% python3 -q
>>> import numpy as np
>>> from numpy import linalg as LA
>>> np.set_printoptions(precision=2, suppress=True, linewidth=200)
>>> J = np.loadtxt("block4.csv", delimiter=",")
>>> J
array([[ 0.3, -1.4,  0.6,  0.5,  0.6, -1.3, -0.6,  3. ,  1.3,  0.1, -0.9,  2.4,  2.9,  0.4,  0.1],
       [-0.5,  1.6, -1.9,  0.9,  0.2, -0.5, -1.4,  4. ,  1. ,  1.5,  1.9, -0.8,  0.2,  1. , -1. ],
       [-0.8,  1. ,  0. ,  1.3,  1.2,  0. , -0.7, -2. , -0.1, -0.4, -0.6,  1.1,  0.5,  1.3, -0.8],
       [-1.4,  1.7,  0.6,  0.4, -2. , -0.5,  0.3,  1.5,  0.3, -0.8,  1.5, -1.9, -1.1, -0.5,  0.8],
       [ 1. , -0.2, -1.3,  0.3,  0.4,  0.9, -0.2,  8.5, -2.5, -2.1,  0.2,  0. , -0.2, -0.5,  3.1],
       [ 0.9,  1. ,  0.6, -1.6, -0.3, -0.2,  0.3, -6. , -1. ,  0.4, -0.9, -1.6, -0.1,  0.3,  0.8],
       [ 0.1, -0.1,  1.4, -0.6,  1.5,  0.2,  0.1,  3.5, -1. , -0.5, -0.7,  1.9, -0.6, -0.4, -2.2],
       [-0.5, -0.3, -0.2,  1.4,  0.6,  0.9, -1.4, -4.5,  0.6, -0.6,  0.2, -0.2,  0.3,  0.3, -1.7],
       [ 1.6, -0.4, -0.4, -1.5, -0.8, -1.1,  1.1, -2. ,  0.9, -1.4,  0. ,  0.7,  2. ,  0.2,  1. ],
       [ 0.2,  0.2, -0.2, -0.8,  0.7, -0.6, -0.1,  2. , -0.7, -0.1,  1.8, -0.1,  0.4,  0.3, -0.9],
       [ 0.4,  0.1,  1.4,  0.1, -1.1,  0.5, -1.5, -0.5, -1.7, -0.9,  1.2, -0.6,  0.8,  0.1,  0.9],
       [ 1. ,  0.3,  1.4,  0. , -1.2, -0.9,  0. ,  0.5,  0.5,  0.9, -0.9,  0.2,  1.4, -1.2, -2.4]])
>>> LA.norm(J, axis=1)
array([5.56, 5.92, 3.69, 4.54, 9.83, 6.8 , 5.25, 5.44, 4.53, 3.23, 3.61, 4.08])
>>> LA.norm(J, axis=1).argmax()
np.int64(4)
>>> J[3] @ J[10]
np.float64(4.18)
>>> round(LA.norm(J[3] - J[10]), 2)
np.float64(5.03)
>>> round(float(LA.norm(J, 2)), 2)
13.74
>>> W = np.array([[1, 1, 3, -2, -3, 2],
...     [1, 2, -3, -1, 0, 0],
...     [1, -1, -3, -2, 2, 3],
...     [3, 0, -1, -3, 3, 1],
...     [3, -1, 0, -3, 1, -3],
...     [3, 3, -3, -1, 1, 2],
...     [-1, -2, 3, 2, -1, 3],
...     [0, 0, 2, -2, 2, -2],
...     [2, 1, -1, -3, -2, 0],
...     [-2, -1, 0, -1, -1, 0],
...     [2, -1, -3, 1, -3, -1],
...     [2, -1, 3, 3, 1, 1],
...     [-3, 2, -1, -2, 1, -1],
...     [1, 3, -3, 3, 0, 0],
...     [0, -3, -2, 2, 1, -1]])
>>> c = np.array([-1, -3, -2, -1, 3, 2])
>>> act = np.maximum(J @ W + c, 0)
>>> (act > 0).mean(axis=0)
array([0.42, 0.33, 0.5 , 0.25, 0.67, 0.67])
>>> (act > 0).astype(int)
array([[0, 0, 1, 0, 1, 0],
       [1, 1, 0, 0, 1, 0],
       [1, 1, 0, 0, 1, 1],
       [0, 0, 0, 0, 1, 1],
       [1, 0, 1, 0, 1, 0],
       [0, 0, 0, 1, 0, 1],
       [1, 0, 1, 0, 1, 1],
       [1, 1, 0, 0, 0, 1],
       [0, 0, 1, 1, 0, 1],
       [0, 0, 1, 0, 0, 0],
       [0, 0, 0, 1, 1, 1],
       [0, 1, 1, 0, 1, 1]])
>>> LA.matrix_rank(act)
np.int64(6)
>>> W2 = np.array([[-2, 1], [3, -2], [-1, 3], [2, -3], [0, -3], [-3, 0]])
>>> (act @ W2).round(6).argmax(axis=1)
array([1, 0, 0, 0, 0, 0, 1, 1, 0, 1, 0, 1])
